% python3 -q
>>> import numpy as np
>>> import numpy.linalg as la
>>> np.set_printoptions(suppress=True, linewidth=100)
>>> W0 = np.array([[0.6, 0.6, 0.5, 3.5],
...     [0.9, 1.3, 0.5, -4.0],
...     [-0.4, 0.7, -1.6, 1.5],
...     [-0.9, 0.4, -1.2, -6.0]])
>>> U, s, vt = la.svd(W0, full_matrices=False)
>>> np.round(U.T @ W0 @ vt.T, 2) + 0
array([[8.21, 0.  , 0.  , 0.  ],
       [0.  , 2.36, 0.  , 0.  ],
       [0.  , 0.  , 1.7 , 0.  ],
       [0.  , 0.  , 0.  , 0.2 ]])
>>> U.shape, s.shape, vt.shape
((4, 4), (4,), (4, 4))
>>> np.round(U.T @ U, 2) + 0
array([[1., 0., 0., 0.],
       [0., 1., 0., 0.],
       [0., 0., 1., 0.],
       [0., 0., 0., 1.]])
>>> np.round(vt @ vt.T, 2) + 0
array([[1., 0., 0., 0.],
       [0., 1., 0., 0.],
       [0., 0., 1., 0.],
       [0., 0., 0., 1.]])
>>> s.round(2)
array([8.21, 2.36, 1.7 , 0.2 ])
>>> np.round(np.cumsum(s ** 2) / np.sum(s ** 2), 2)
array([0.89, 0.96, 1.  , 1.  ])
>>> (s > 1e-8).sum()
np.int64(4)
>>> np.abs(U[:, 0]).round(6).argmax()
np.int64(3)
>>> np.round(s / s[0], 2)
array([1.  , 0.29, 0.21, 0.02])
>>> rng = np.random.default_rng(338)
>>> idx = rng.permutation(4)
>>> idx
array([3, 2, 0, 1])
>>> B = W0[idx][:, idx]
>>> np.round(la.det(B), 2), np.round(la.det(W0[idx]), 2)
(np.float64(-6.62), np.float64(6.62))
>>> B
array([[-6. , -1.2, -0.9,  0.4],
       [ 1.5, -1.6, -0.4,  0.7],
       [ 3.5,  0.5,  0.6,  0.6],
       [-4. ,  0.5,  0.9,  1.3]])
